In [1]: import numpy as np

In [2]: np.set_printoptions(precision=2, suppress=True, linewidth=140, sign=" ")

In [3]: m1 = np.array([[1, -2, 1, -2], [2, 2, 2, 2], [1, -2, 1, -2], [2, 2, 2, 2]])

In [4]: # null space of dimension 2

In [5]: print(round(np.trace(np.linalg.pinv(m1) @ m1), 2))
2.0

In [6]: print(np.linalg.lstsq(m1[:-1].T, m1[-1])[2])
2

In [7]: np.linalg.inv(m1)
LinAlgError: Singular matrix


In [8]: print(np.abs(np.diag(np.linalg.qr(m1)[1])) > 1e-9)
[ True  True False False]

In [9]: E = np.load("test9.npy")

In [10]: print(E)
[[ 1.    0.    0.  ]
 [ 0.    1.    0.  ]
 [ 0.    0.33  0.67]]

In [11]: print(np.prod(np.diag(E)), np.round(np.linalg.det(E), 2))
0.67 0.67

In [12]: print(np.sort(np.linalg.eigvals(E)))
[ 0.67  1.    1.  ]

In [13]: print(E @ E)
[[ 1.    0.    0.  ]
 [ 0.    1.    0.  ]
 [ 0.    0.55  0.45]]

In [14]: print([int(np.linalg.matrix_rank(np.linalg.matrix_power(E, p))) for p in range(1, 4)])
[3, 3, 3]

In [15]: print(np.linalg.matrix_rank(E - E[0, 0] * np.eye(3)))
1

In [16]: print(np.round(np.linalg.norm(E, 1), 2), round(float(np.linalg.norm(E, np.inf)), 2))
1.33 1.0

In [17]: print(np.round(np.linalg.norm(E) ** 2 / np.linalg.norm(E, 2) ** 2, 2))
2.17

In [18]: print(np.argsort(-np.linalg.norm(m1, axis=0).round(6), kind="stable")[:3])
[ 1  3  0]

In [19]: print(round(float(np.linalg.norm(m1, 2) / np.linalg.norm(m1)), 2))
0.83

In [20]: print(np.linalg.cond(m1) > 100)
True

In [21]: print([round(float(x), 2) for x in np.linalg.svd(m1, compute_uv=False)[:3]])
[6.0, 4.0, 0.0]
